% python3 -q
>>> import numpy as np
>>> from numpy import linalg as LA
>>> np.set_printoptions(suppress=True, linewidth=120)
>>> mat = np.array([[1.9, -0.4, -0.8, -1.6, 0.9, 0.3, -0.9, 0.2, -1.0],
...     [1.3, 0.4, 1.0, 0.5, -0.1, -0.6, -0.8, -0.7, 0.5],
...     [0.2, 0.6, 1.2, 0.2, -0.2, 0.6, -0.4, -0.8, -1.0]])
>>> other = mat / LA.norm(mat, axis=1, keepdims=True)
>>> C2 = other @ other.T
>>> (np.abs(C2) > 0.9).astype(int)
array([[1, 0, 0],
       [0, 1, 0],
       [0, 0, 1]])
>>> np.round(LA.norm(other, axis=1), 4)
array([1., 1., 1.])
>>> C2 = mat.T @ mat
>>> print(LA.matrix_rank(C2))
3
>>> np.round(LA.svd(mat, compute_uv=False) ** 2, 4)
array([9.7876, 6.2884, 2.574 ])
>>> np.trace(C2), np.round((mat ** 2).sum(), 4)
(np.float64(18.65), np.float64(18.65))
>>> print(np.allclose(C2, C2.T))
True
>>> other = np.array([[3, 0, 2, 3, 3, 1, 2, 1],
...     [3, 0, 1, 2, 3, 1, 2, 3],
...     [1, 0, 1, 1, 1, 1, 2, 1],
...     [1, 3, 1, 1, 2, 1, 2, 0]])
>>> data = other.T @ other
>>> data
array([[20,  3, 11, 17, 21,  8, 16, 13],
       [ 3,  9,  3,  3,  6,  3,  6,  0],
       [11,  3,  7, 10, 12,  5, 10,  6],
       [17,  3, 10, 15, 18,  7, 14, 10],
       [21,  6, 12, 18, 23,  9, 18, 13],
       [ 8,  3,  5,  7,  9,  4,  8,  5],
       [16,  6, 10, 14, 18,  8, 16, 10],
       [13,  0,  6, 10, 13,  5, 10, 11]])
>>> w, evecs = LA.eigh(data)
>>> np.round(evecs.T @ data @ evecs, 4) + 0
array([[ 0.    ,  0.    ,  0.    ,  0.    ,  0.    ,  0.    ,  0.    ,  0.    ],
       [ 0.    ,  0.    ,  0.    ,  0.    ,  0.    ,  0.    ,  0.    ,  0.    ],
       [ 0.    ,  0.    ,  0.    ,  0.    ,  0.    ,  0.    ,  0.    ,  0.    ],
       [ 0.    ,  0.    ,  0.    ,  0.    ,  0.    ,  0.    ,  0.    ,  0.    ],
       [ 0.    ,  0.    ,  0.    ,  0.    ,  1.5197,  0.    ,  0.    ,  0.    ],
       [ 0.    ,  0.    ,  0.    ,  0.    ,  0.    ,  2.7905,  0.    ,  0.    ],
       [ 0.    ,  0.    ,  0.    ,  0.    ,  0.    ,  0.    , 10.5474,  0.    ],
       [ 0.    ,  0.    ,  0.    ,  0.    ,  0.    ,  0.    ,  0.    , 90.1424]])
>>> other = np.array([[5, 6], [2, 6], [1, 1], [1, 6], [5, 3], [3, 2], [9, 4], [6, 3]])
>>> np.einsum("ik,kj->ji", data, other)
array([[485, 132, 279, 413, 529, 217, 434, 317],
       [433, 141, 255, 374, 480, 195, 390, 266]])
>>> np.vstack([data, other.T]).shape
(10, 8)
>>> data @ other
array([[485, 433],
       [132, 141],
       [279, 255],
       [413, 374],
       [529, 480],
       [217, 195],
       [434, 390],
       [317, 266]])
>>> np.einsum("ik,kj->ij", data, other)
array([[485, 433],
       [132, 141],
       [279, 255],
       [413, 374],
       [529, 480],
       [217, 195],
       [434, 390],
       [317, 266]])
>>> print(other.T @ data.T)
[[485 132 279 413 529 217 434 317]
 [433 141 255 374 480 195 390 266]]
